$ python -q
>>> import numpy as np
>>> from numpy import linalg as LA
>>> np.set_printoptions(suppress=True, linewidth=120)
>>> def rnd(a):
...     return np.round(a, 3) + 0
... 
>>> W0 = np.load("m.npy")
>>> W0
array([[ 1, -1,  1, -1],
       [ 1,  0,  0,  0],
       [ 1,  1,  1,  1],
       [ 1,  2,  4,  8],
       [ 1,  3,  9, 27]])
>>> LA.matrix_rank(W0, rtol=0.1)
np.int64(1)
>>> LA.cond(W0) > 100
np.False_
>>> rnd(LA.norm(W0, 2) / LA.norm(W0))
np.float64(0.995)
>>> rnd(np.abs(LA.svd(W0)[2][-1]))
array([0.71 , 0.018, 0.675, 0.2  ])
>>> x = np.array([0, -1, -1, 0])
>>> rhs = W0 @ x
>>> rnd(LA.pinv(W0) @ W0)
array([[1., 0., 0., 0.],
       [0., 1., 0., 0.],
       [0., 0., 1., 0.],
       [0., 0., 0., 1.]])
>>> rng = np.random.default_rng(86233)
>>> rhs = rhs + 0.05 * rng.normal(size=5)
>>> rnd(rhs)
array([  0.005,   0.036,  -2.03 ,  -6.002, -12.   ])
>>> coef, *_ = LA.lstsq(W0, rhs)
>>> rnd(LA.norm(rhs - W0 @ coef))
np.float64(0.037)
>>> [round(float(LA.norm(LA.solve(W0.T @ W0 + lam * np.eye(4), W0.T @ rhs))), 2) for lam in (0, 1, 10, 100)]
[1.43, 1.07, 0.57, 0.4]
>>> rnd(coef)
array([ 0.018, -1.012, -1.015,  0.006])
>>> M2 = np.array([[-1.0, -0.6, 0.8],
...     [-3.1, -0.8, -0.7],
...     [-1.8, -0.7, -0.4],
...     [-0.2, -1.3, 0.7]])
>>> cent = np.array([[-0.1, -0.2, 0.5, 0.1, 2.3],
...     [0.8, 0.3, 0.3, -1.2, 0.8],
...     [-1.6, 1.1, -0.9, 0.1, -1.4]])
>>> X = M2 @ cent
>>> rnd(X)
array([[-1.66,  0.9 , -1.4 ,  0.7 , -3.9 ],
       [ 0.79, -0.39, -1.16,  0.58, -6.79],
       [ 0.26, -0.29, -0.75,  0.62, -4.14],
       [-2.14,  0.42, -1.12,  1.61, -2.48]])
>>> # null space of dimension 2
>>> rnd(LA.norm(X, 2) / LA.norm(X))
np.float64(0.945)
